$ python -q
>>> import numpy as np
>>> import numpy.linalg as la
>>> np.set_printoptions(suppress=True, linewidth=200)
>>> data = np.load("mat.npy")
>>> data.round(2)
array([[-0.2 , -4.14,  1.03, -3.7 , -3.8 , -4.98, -2.8 ,  4.59],
       [-0.12, -3.12,  0.29, -3.19, -3.96, -4.7 , -2.8 ,  5.86],
       [ 0.08,  2.44,  0.16,  2.83,  3.99,  4.44,  2.76, -6.54],
       [ 0.37,  6.29, -3.05,  4.37,  2.4 ,  4.64,  2.1 ,  0.42],
       [-0.28, -3.23,  3.2 , -0.86,  2.49,  0.83,  1.29, -8.37],
       [ 0.18,  1.5 , -2.41, -0.39, -3.27, -2.21, -1.94,  8.51],
       [-0.42, -6.25,  3.91, -3.59, -0.37, -2.87, -0.8 , -4.84],
       [-0.19, -1.77,  2.55,  0.19,  3.17,  2.01,  1.85, -8.53],
       [ 0.14,  0.95, -2.14, -0.76, -3.45, -2.59, -2.11,  8.42],
       [-0.27, -3.15,  3.16, -0.8 ,  2.54,  0.9 ,  1.33, -8.39],
       [-0.08, -2.5 , -0.12, -2.87, -3.99, -4.47, -2.77,  6.48],
       [-0.42, -6.26,  3.91, -3.61, -0.38, -2.89, -0.81, -4.8 ],
       [ 0.35,  4.6 , -3.69,  1.95, -1.59,  0.51, -0.59,  7.62],
       [-0.35, -6.  ,  2.68, -4.36, -2.8 , -4.88, -2.33,  0.73],
       [-0.39, -6.4 ,  3.21, -4.34, -2.17, -4.49, -1.96, -1.02],
       [ 0.35,  6.04, -2.73,  4.37,  2.76,  4.86,  2.31, -0.59],
       [ 0.39,  5.55, -3.92,  2.81, -0.69,  1.67,  0.06,  6.52],
       [ 0.42,  6.49, -3.74,  4.  ,  1.11,  3.61,  1.29,  3.43],
       [-0.07, -2.36, -0.21, -2.79, -3.99, -4.41, -2.75,  6.61]])
>>> # null space of dimension 6
>>> print(round(np.trace(la.pinv(data) @ data), 2))
2.0
>>> print(np.unique(data.round(6), axis=0).shape)
(19, 8)
>>> W = np.array([[5, 0, 3, 5],
...     [3, -9, 3, 0],
...     [-2, 2, -2, -6],
...     [-5, 8, -7, -3],
...     [-6, 1, 5, -4],
...     [-3, -5, -8, 4],
...     [-3, -2, 0, -3],
...     [3, 0, 8, 5]])
>>> c = np.array([5, -4, 5, 1])
>>> hid = np.maximum(data @ W + c, 0)
>>> (hid > 0).astype(int)
array([[1, 1, 1, 1],
       [1, 1, 1, 1],
       [0, 0, 0, 0],
       [0, 0, 0, 1],
       [0, 1, 0, 0],
       [1, 0, 1, 1],
       [0, 1, 0, 0],
       [0, 1, 0, 0],
       [1, 0, 1, 1],
       [0, 1, 0, 0],
       [1, 1, 1, 1],
       [0, 1, 0, 0],
       [1, 0, 1, 1],
       [1, 1, 1, 0],
       [1, 1, 1, 0],
       [0, 0, 0, 1],
       [1, 0, 1, 1],
       [1, 0, 1, 1],
       [1, 1, 1, 1]])
>>> W2 = np.array([[3, 2], [3, 0], [4, 1], [8, 8]])
>>> W @ W2
array([[ 67,  53],
       [ -6,   9],
       [-56, -54],
       [-43, -41],
       [-27, -39],
       [-24,  18],
       [-39, -30],
       [ 81,  54]])
>>> (hid @ W2).round(6).argmax(axis=1)
array([0, 0, 0, 0, 0, 0, 0, 0, 0, 0, 0, 0, 0, 0, 0, 0, 0, 0, 0])
>>> left, sigma, Vh = la.svd(data)
>>> vecs = Vh[:(sigma > 1e-8).sum()]
>>> rng = np.random.default_rng(48692)
>>> x0 = data[10] + 5 * data[2] + rng.integers(2) * np.eye(8)[5]
>>> x0.round(2)
array([  0.3 ,   9.69,   0.7 ,  11.29,  15.96,  18.75,  11.04, -26.2 ])
>>> np.allclose(vecs.T @ vecs @ x0, x0)
False
>>> print(np.round(np.diag(vecs.T @ vecs), 2) + 0)
[0.   0.43 0.16 0.19 0.16 0.26 0.08 0.73]
>>> z = data[:, 3] > np.median(data[:, 3])
>>> r0 = data[z].mean(axis=0) - data[~z].mean(axis=0)
>>> round(float((((data - data.mean(axis=0)) @ r0 > 0) == z).mean()), 2)
0.95
>>> z.astype(int)
array([0, 0, 1, 1, 0, 1, 0, 1, 1, 0, 0, 0, 1, 0, 0, 1, 1, 1, 0])
>>> la.matrix_rank(data, rtol=0.1)
np.int64(2)
>>> [round(float(x), 2) for x in la.svd(data, compute_uv=False)[:3]]
[31.11, 30.54, 0.0]
>>> X = np.load("run19.npy")
>>> X
array([[  1,  -4,  16, -64],
       [  1,  -3,   9, -27],
       [  1,  -2,   4,  -8],
       [  1,  -1,   1,  -1],
       [  1,   0,   0,   0],
       [  1,   1,   1,   1],
       [  1,   2,   4,   8],
       [  1,   3,   9,  27],
       [  1,   4,  16,  64],
       [  1,   5,  25, 125]])
>>> # column 3 dominates
>>> proj = X @ la.solve(X.T @ X, X.T)
>>> print(np.round(np.diag(proj), 2))
[0.82 0.3  0.33 0.31 0.24 0.24 0.31 0.33 0.3  0.82]
>>> print(proj.round(2) + 0)
[[ 0.82  0.31  0.02 -0.11 -0.11 -0.05  0.03  0.09  0.07 -0.08]
 [ 0.31  0.3   0.25  0.17  0.08  0.   -0.06 -0.08 -0.04  0.07]
 [ 0.02  0.25  0.33  0.29  0.19  0.07 -0.05 -0.11 -0.08  0.09]
 [-0.11  0.17  0.29  0.31  0.24  0.14  0.03 -0.05 -0.06  0.03]
 [-0.11  0.08  0.19  0.24  0.24  0.2   0.14  0.07  0.   -0.05]
 [-0.05  0.    0.07  0.14  0.2   0.24  0.24  0.19  0.08 -0.11]
 [ 0.03 -0.06 -0.05  0.03  0.14  0.24  0.31  0.29  0.17 -0.11]
 [ 0.09 -0.08 -0.11 -0.05  0.07  0.19  0.29  0.33  0.25  0.02]
 [ 0.07 -0.04 -0.08 -0.06  0.    0.08  0.17  0.25  0.3   0.31]
 [-0.08  0.07  0.09  0.03 -0.05 -0.11 -0.11  0.02  0.31  0.82]]
>>> np.round(la.eigvalsh(proj), 2) + 0
array([0., 0., 0., 0., 0., 0., 1., 1., 1., 1.])
>>> np.allclose(proj @ proj, proj)
True
>>> la.matrix_rank(np.eye(10) - proj)
np.int64(6)
>>> np.round(proj.ravel(order="F"), 2) + 0
array([ 0.82,  0.31,  0.02, -0.11, -0.11, -0.05,  0.03,  0.09,  0.07, -0.08,  0.31,  0.3 ,  0.25,  0.17,  0.08,  0.  , -0.06, -0.08, -0.04,  0.07,  0.02,  0.25,  0.33,  0.29,  0.19,  0.07, -0.05,
       -0.11, -0.08,  0.09, -0.11,  0.17,  0.29,  0.31,  0.24,  0.14,  0.03, -0.05, -0.06,  0.03, -0.11,  0.08,  0.19,  0.24,  0.24,  0.2 ,  0.14,  0.07,  0.  , -0.05, -0.05,  0.  ,  0.07,  0.14,
        0.2 ,  0.24,  0.24,  0.19,  0.08, -0.11,  0.03, -0.06, -0.05,  0.03,  0.14,  0.24,  0.31,  0.29,  0.17, -0.11,  0.09, -0.08, -0.11, -0.05,  0.07,  0.19,  0.29,  0.33,  0.25,  0.02,  0.07,
       -0.04, -0.08, -0.06,  0.  ,  0.08,  0.17,  0.25,  0.3 ,  0.31, -0.08,  0.07,  0.09,  0.03, -0.05, -0.11, -0.11,  0.02,  0.31,  0.82])
>>> np.round(proj.reshape(2, -1), 2) + 0
array([[ 0.82,  0.31,  0.02, -0.11, -0.11, -0.05,  0.03,  0.09,  0.07, -0.08,  0.31,  0.3 ,  0.25,  0.17,  0.08,  0.  , -0.06, -0.08, -0.04,  0.07,  0.02,  0.25,  0.33,  0.29,  0.19,  0.07, -0.05,
        -0.11, -0.08,  0.09, -0.11,  0.17,  0.29,  0.31,  0.24,  0.14,  0.03, -0.05, -0.06,  0.03, -0.11,  0.08,  0.19,  0.24,  0.24,  0.2 ,  0.14,  0.07,  0.  , -0.05],
       [-0.05,  0.  ,  0.07,  0.14,  0.2 ,  0.24,  0.24,  0.19,  0.08, -0.11,  0.03, -0.06, -0.05,  0.03,  0.14,  0.24,  0.31,  0.29,  0.17, -0.11,  0.09, -0.08, -0.11, -0.05,  0.07,  0.19,  0.29,
         0.33,  0.25,  0.02,  0.07, -0.04, -0.08, -0.06,  0.  ,  0.08,  0.17,  0.25,  0.3 ,  0.31, -0.08,  0.07,  0.09,  0.03, -0.05, -0.11, -0.11,  0.02,  0.31,  0.82]])
>>> blk = proj.reshape(10, 2, -1)
>>> print(blk.shape)
(10, 2, 5)
>>> print(np.round(blk.transpose(1, 0, 2), 2) + 0)
[[[ 0.82  0.31  0.02 -0.11 -0.11]
  [ 0.31  0.3   0.25  0.17  0.08]
  [ 0.02  0.25  0.33  0.29  0.19]
  [-0.11  0.17  0.29  0.31  0.24]
  [-0.11  0.08  0.19  0.24  0.24]
  [-0.05  0.    0.07  0.14  0.2 ]
  [ 0.03 -0.06 -0.05  0.03  0.14]
  [ 0.09 -0.08 -0.11 -0.05  0.07]
  [ 0.07 -0.04 -0.08 -0.06  0.  ]
  [-0.08  0.07  0.09  0.03 -0.05]]

 [[-0.05  0.03  0.09  0.07 -0.08]
  [ 0.   -0.06 -0.08 -0.04  0.07]
  [ 0.07 -0.05 -0.11 -0.08  0.09]
  [ 0.14  0.03 -0.05 -0.06  0.03]
  [ 0.2   0.14  0.07  0.   -0.05]
  [ 0.24  0.24  0.19  0.08 -0.11]
  [ 0.24  0.31  0.29  0.17 -0.11]
  [ 0.19  0.29  0.33  0.25  0.02]
  [ 0.08  0.17  0.25  0.3   0.31]
  [-0.11 -0.11  0.02  0.31  0.82]]]
>>> blk[:, 0].round(2) + 0
array([[ 0.82,  0.31,  0.02, -0.11, -0.11],
       [ 0.31,  0.3 ,  0.25,  0.17,  0.08],
       [ 0.02,  0.25,  0.33,  0.29,  0.19],
       [-0.11,  0.17,  0.29,  0.31,  0.24],
       [-0.11,  0.08,  0.19,  0.24,  0.24],
       [-0.05,  0.  ,  0.07,  0.14,  0.2 ],
       [ 0.03, -0.06, -0.05,  0.03,  0.14],
       [ 0.09, -0.08, -0.11, -0.05,  0.07],
       [ 0.07, -0.04, -0.08, -0.06,  0.  ],
       [-0.08,  0.07,  0.09,  0.03, -0.05]])
>>> np.round(np.swapaxes(blk, 1, 2)[5], 2) + 0
array([[-0.05,  0.24],
       [ 0.  ,  0.24],
       [ 0.07,  0.19],
       [ 0.14,  0.08],
       [ 0.2 , -0.11]])
